>>> import numpy as np
>>> np.set_printoptions(precision=2, suppress=True, linewidth=100, sign=" ")
>>> rd = lambda a: np.round(a, 2) + 0
>>> M = np.load("a.npy")
>>> M
array([[  5,  12,  18,  11],
       [ 11,  18,  22,  12],
       [  3,  11,  14,   8],
       [  5,  14,  20,  13],
       [  1,  11,  17,  12],
       [  5,  11,  17,  10],
       [  3,  11,  13,   7],
       [  9,  17,  19,  10],
       [  3,  13,  19,  13],
       [  0,  10,  17,  13],
       [  5,  14,  17,  10],
       [  7,  16,  19,  11],
       [  5,  12,  17,  10],
       [  0,   9,  12,   8],
       [  1,   8,  13,   8],
       [  0,   7,  12,   8],
       [  9,  15,  21,  12],
       [ 11,  17,  21,  11],
       [  3,  12,  18,  12],
       [ 11,  17,  22,  12],
       [  9,  15,  19,  10],
       [  7,  16,  22,  14],
       [  1,  12,  19,  14],
       [  3,  10,  12,   6]])
>>> other = np.c_[M[:, :3] @ np.array([[3, 0, -2], [0, 0, 2], [-2, 2, 3]]), np.array([-2, 0, 1, 0, 0, -2, 0, -1, -2, -1, 2, 1, 2, 2, -1, 0, -1, -2, -2, 1, 2, 1, 0, 1])]
>>> other
array([[-21,  36,  68,  -2],
       [-11,  44,  80,   0],
       [-19,  28,  58,   1],
       [-25,  40,  78,   0],
       [-31,  34,  71,   0],
       [-19,  34,  63,  -2],
       [-17,  26,  55,   0],
       [-11,  38,  73,  -1],
       [-29,  38,  77,  -2],
       [-34,  34,  71,  -1],
       [-19,  34,  69,   2],
       [-17,  38,  75,   1],
       [-19,  34,  65,   2],
       [-24,  24,  54,   2],
       [-23,  26,  53,  -1],
       [-24,  24,  50,   0],
       [-15,  42,  75,  -1],
       [ -9,  42,  75,  -2],
       [-27,  36,  72,  -2],
       [-11,  44,  78,   1],
       [-11,  38,  69,   2],
       [-23,  44,  84,   1],
       [-35,  38,  79,   0],
       [-15,  24,  50,   1]])
>>> rd(np.linalg.lstsq(M, other[:, 0])[0])
array([ 3.,  0., -2.,  0.])
>>> cen = M - M.mean(axis=0)
>>> vecs = np.linalg.svd(cen)[2][:1]
>>> other = cen - cen @ vecs.T @ vecs
>>> rd(np.diag(vecs.T @ vecs))
array([ 0.36,  0.28,  0.31,  0.06])
>>> np.linalg.norm(other, axis=1).round(6).argmax()
np.int64(22)
>>> rd(np.cov(cen @ vecs.T, rowvar=False))
np.float64(31.55)
>>> print(rd(np.linalg.norm(other) / np.linalg.norm(cen)))
0.42
>>> rd((cen @ vecs.T).std(axis=0))
array([ 5.5])
>>> rd(other.std(axis=0))
array([ 1.41,  0.69,  1.05,  1.73])
>>> labels = M[:, 0] > np.median(M[:, 0])
>>> r0 = M[labels].mean(axis=0) - M[~labels].mean(axis=0)
>>> ((M - M.mean(axis=0)) @ r0 > 0).astype(int)
array([ 0,  1,  0,  1,  0,  0,  0,  1,  0,  0,  1,  1,  0,  0,  0,  0,  1,  1,  0,  1,  1,  1,  0,
        0])
>>> rd(r0)
array([ 6.56,  5.31,  4.69,  1.31])
>>> rd((((M - M.mean(axis=0)) @ r0 > 0) == labels).mean())
np.float64(0.92)
>>> C = M[[14, 12]].astype(float)
>>> for _ in range(3):
...     labels = np.linalg.norm(M[:, None] - C, axis=-1).argmin(axis=1)
...     C = np.array([M[labels == j].mean(axis=0) for j in range(2)])
... 
>>> labels
array([ 1,  1,  0,  1,  0,  1,  0,  1,  1,  0,  1,  1,  1,  0,  0,  0,  1,  1,  1,  1,  1,  1,  1,
        0])
>>> np.abs(C[1] - C[0]).argmax()
np.int64(2)
>>> print(np.bincount(labels))
[  8  16]
>>> W = np.array([[1, 0, 2, -3], [1, -2, 1, 2], [-2, 3, -3, 0], [3, 3, 1, 3]])
>>> beta = np.array([0, 2, 2, 1])
>>> act = np.maximum(M @ W + beta, 0)
>>> (act > 0).mean(axis=0)
array([ 1.,  1.,  0.,  1.])
>>> (act > 0).astype(int)
array([[ 1,  1,  0,  1],
       [ 1,  1,  0,  1],
       [ 1,  1,  0,  1],
       [ 1,  1,  0,  1],
       [ 1,  1,  0,  1],
       [ 1,  1,  0,  1],
       [ 1,  1,  0,  1],
       [ 1,  1,  0,  1],
       [ 1,  1,  0,  1],
       [ 1,  1,  0,  1],
       [ 1,  1,  0,  1],
       [ 1,  1,  0,  1],
       [ 1,  1,  0,  1],
       [ 1,  1,  0,  1],
       [ 1,  1,  0,  1],
       [ 1,  1,  0,  1],
       [ 1,  1,  0,  1],
       [ 1,  1,  0,  1],
       [ 1,  1,  0,  1],
       [ 1,  1,  0,  1],
       [ 1,  1,  0,  1],
       [ 1,  1,  0,  1],
       [ 1,  1,  0,  1],
       [ 1,  1,  0,  1]])
>>> np.linalg.matrix_rank(act)
np.int64(3)
>>> print(act)
[[ 14  65   0  43]
 [ 21  68   0  40]
 [ 10  46   0  38]
 [ 18  73   0  53]
 [ 14  67   0  56]
 [ 12  61   0  38]
 [  9  40   0  35]
 [ 18  55   0  38]
 [ 17  72   0  57]
 [ 15  72   0  60]
 [ 15  55   0  44]
 [ 18  60   0  45]
 [ 13  59   0  40]
 [  9  44   0  43]
 [  7  49   0  38]
 [  7  48   0  39]
 [ 18  71   0  40]
 [ 19  64   0  35]
 [ 15  68   0  52]
 [ 20  70   0  38]
 [ 16  59   0  34]
 [ 21  78   0  54]
 [ 17  77   0  64]
 [  7  36   0  30]]
>>> C = np.array([[3, 3, 1], [2, 2, 1], [3, 3, 3], [1, 2, 3]])
>>> act @ C
array([[ 215,  258,  208],
       [ 239,  279,  209],
       [ 160,  198,  170],
       [ 253,  306,  250],
       [ 232,  288,  249],
       [ 196,  234,  187],
       [ 142,  177,  154],
       [ 202,  240,  187],
       [ 252,  309,  260],
       [ 249,  309,  267],
       [ 199,  243,  202],
       [ 219,  264,  213],
       [ 197,  237,  192],
       [ 158,  201,  182],
       [ 157,  195,  170],
       [ 156,  195,  172],
       [ 236,  276,  209],
       [ 220,  255,  188],
       [ 233,  285,  239],
       [ 238,  276,  204],
       [ 200,  234,  177],
       [ 273,  327,  261],
       [ 269,  333,  286],
       [ 123,  153,  133]])
>>> A = np.load("x.npy")
>>> rd(A)
array([[-14.97,   2.84,  -4.56, -12.13],
       [-12.94,   9.63, -11.35,  -3.3 ],
       [  1.67,  10.87, -11.04,  12.54],
       [ 10.91, -11.05,  12.6 ,  -0.15],
       [ -2.32,  11.96, -12.6 ,   9.64],
       [-14.62,   1.39,  -3.02, -13.23],
       [ 14.17,  -0.16,   1.71,  14.01],
       [-14.27,   7.87,  -9.67,  -6.4 ],
       [ 11.76, -10.57,  12.19,   1.19],
       [  5.39, -12.23,  13.21,  -6.84],
       [  0.62, -11.59,  12.04, -10.97],
       [-12.29,  -3.08,   1.84, -15.37],
       [  5.42,   9.09,  -8.8 ,  14.51],
       [ -6.78,  -8.24,   7.77, -15.02],
       [  4.15, -12.18,  13.03,  -8.03],
       [  8.42,   7.04,  -6.36,  15.46],
       [ -9.95,  11.47, -12.93,   1.52],
       [  6.99, -12.15,  13.3 ,  -5.16],
       [ 10.36, -11.31,  12.8 ,  -0.95],
       [ 12.55,  -9.98,  11.67,   2.57],
       [ 10.86, -11.08,  12.62,  -0.22],
       [ 13.73,  -8.73,  10.51,   4.99],
       [-15.02,   5.51,  -7.32,  -9.51],
       [ -3.86,  12.16, -12.98,   8.3 ]])
>>> # rows and columns are dependent
>>> other = A / np.linalg.norm(A, axis=1)
Traceback (most recent call last):
  File "<python-input-39>", line 1, in <module>
    other = A / np.linalg.norm(A, axis=1)
            ~~^~~~~~~~~~~~~~~~~~~~~~~~~~~
ValueError: operands could not be broadcast together with shapes (24,4) (24,) 
>>> other = A / np.linalg.norm(A, axis=1, keepdims=True)
>>> C2 = other @ other.T
>>> np.argwhere(np.triu(np.abs(C2) > 0.95, 1))
array([[  0,   5],
       [  0,   6],
       [  0,  22],
       [  1,   3],
       [  1,   7],
       [  1,   8],
       [  1,  16],
       [  1,  18],
       [  1,  19],
       [  1,  20],
       [  1,  21],
       [  2,   4],
       [  2,  10],
       [  2,  12],
       [  3,   8],
       [  3,  16],
       [  3,  18],
       [  3,  19],
       [  3,  20],
       [  4,   9],
       [  4,  10],
       [  4,  14],
       [  4,  23],
       [  5,   6],
       [  6,  11],
       [  7,  19],
       [  7,  21],
       [  7,  22],
       [  8,  16],
       [  8,  18],
       [  8,  19],
       [  8,  20],
       [  8,  21],
       [  9,  14],
       [  9,  17],
       [  9,  23],
       [ 10,  14],
       [ 10,  23],
       [ 12,  13],
       [ 12,  15],
       [ 13,  15],
       [ 14,  17],
       [ 14,  23],
       [ 16,  17],
       [ 16,  18],
       [ 16,  19],
       [ 16,  20],
       [ 17,  18],
       [ 17,  23],
       [ 18,  19],
       [ 18,  20],
       [ 19,  20],
       [ 19,  21]])
>>> print(rd(np.degrees(np.arccos(np.clip(C2[12, 11], -1, 1)))))
146.53
>>> left, sig, Vt = np.linalg.svd(A)
>>> np.argmax(sig[:-1] / (sig[1:] + 1e-6)) + 1
np.int64(2)
>>> other = left[:, :2] @ np.diag(sig[:2]) @ Vt[:2]
>>> np.linalg.matrix_rank(A, rtol=0.05)
np.int64(2)
>>> rd(np.abs(A - other).max())
np.float64(0.0)
>>> rd(other)
array([[-14.97,   2.84,  -4.56, -12.13],
       [-12.94,   9.63, -11.35,  -3.3 ],
       [  1.67,  10.87, -11.04,  12.54],
       [ 10.91, -11.05,  12.6 ,  -0.15],
       [ -2.32,  11.96, -12.6 ,   9.64],
       [-14.62,   1.39,  -3.02, -13.23],
       [ 14.17,  -0.16,   1.71,  14.01],
       [-14.27,   7.87,  -9.67,  -6.4 ],
       [ 11.76, -10.57,  12.19,   1.19],
       [  5.39, -12.23,  13.21,  -6.84],
       [  0.62, -11.59,  12.04, -10.97],
       [-12.29,  -3.08,   1.84, -15.37],
       [  5.42,   9.09,  -8.8 ,  14.51],
       [ -6.78,  -8.24,   7.77, -15.02],
       [  4.15, -12.18,  13.03,  -8.03],
       [  8.42,   7.04,  -6.36,  15.46],
       [ -9.95,  11.47, -12.93,   1.52],
       [  6.99, -12.15,  13.3 ,  -5.16],
       [ 10.36, -11.31,  12.8 ,  -0.95],
       [ 12.55,  -9.98,  11.67,   2.57],
       [ 10.86, -11.08,  12.62,  -0.22],
       [ 13.73,  -8.73,  10.51,   4.99],
       [-15.02,   5.51,  -7.32,  -9.51],
       [ -3.86,  12.16, -12.98,   8.3 ]])
>>> rd(np.linalg.norm(A - other) / np.linalg.norm(A))
np.float64(0.0)
>>> arr = np.loadtxt("test7.csv", delimiter=",")
>>> arr
array([[ 1.1 , -0.8 , -0.6 ,  0.3 , -0.1 ],
       [ 0.9 , -0.3 , -1.5 , -0.5 , -1.2 ],
       [-0.71, -0.41,  0.24, -0.07, -0.24],
       [-0.6 , -0.7 , -0.8 , -1.3 , -0.6 ],
       [-0.1 ,  0.6 ,  1.5 ,  0.1 ,  0.2 ],
       [-0.6 , -0.4 ,  0.2 ,  0.  , -0.3 ]])
>>> proj = arr @ np.linalg.solve(arr.T @ arr, arr.T)
>>> rd(proj @ arr[:, 1])
array([-0.8 , -0.3 , -0.41, -0.7 ,  0.6 , -0.4 ])
>>> rd(np.trace(proj))
np.float64(5.0)
>>> r0 = np.array([1, 2, 1])
>>> rd(np.polyval(r0, arr[3]))
array([ 0.16,  0.09,  0.04,  0.09,  0.16])
>>> F = np.load("case0.npy")
>>> F
array([[ 1, -1,  1, -1,  1, -1,  1, -1],
       [ 1,  1, -1, -1, -1, -1,  1,  1],
       [ 1,  1,  1,  1,  1,  1,  1,  1],
       [ 1, -1,  1, -1, -1,  1, -1,  1]])
>>> other = F / np.linalg.norm(F, axis=1, keepdims=True)
>>> C2 = other @ other.T
>>> (C2 - 2 * np.eye(4)).round(6).argmax(axis=1)
array([ 1,  0,  0,  0])
>>> rd(np.linalg.norm(other, axis=1))
array([ 1.,  1.,  1.,  1.])
>>> np.argwhere(np.triu(np.abs(C2) > 0.95, 1))
array([], shape=(0, 2), dtype=int64)
>>> np.degrees(np.arccos(np.clip(C2[0, 3], -1, 1)))
np.float64(90.0)
>>> (np.abs(C2) > 0.9).astype(int)
array([[ 1,  0,  0,  0],
       [ 0,  1,  0,  0],
       [ 0,  0,  1,  0],
       [ 0,  0,  0,  1]])
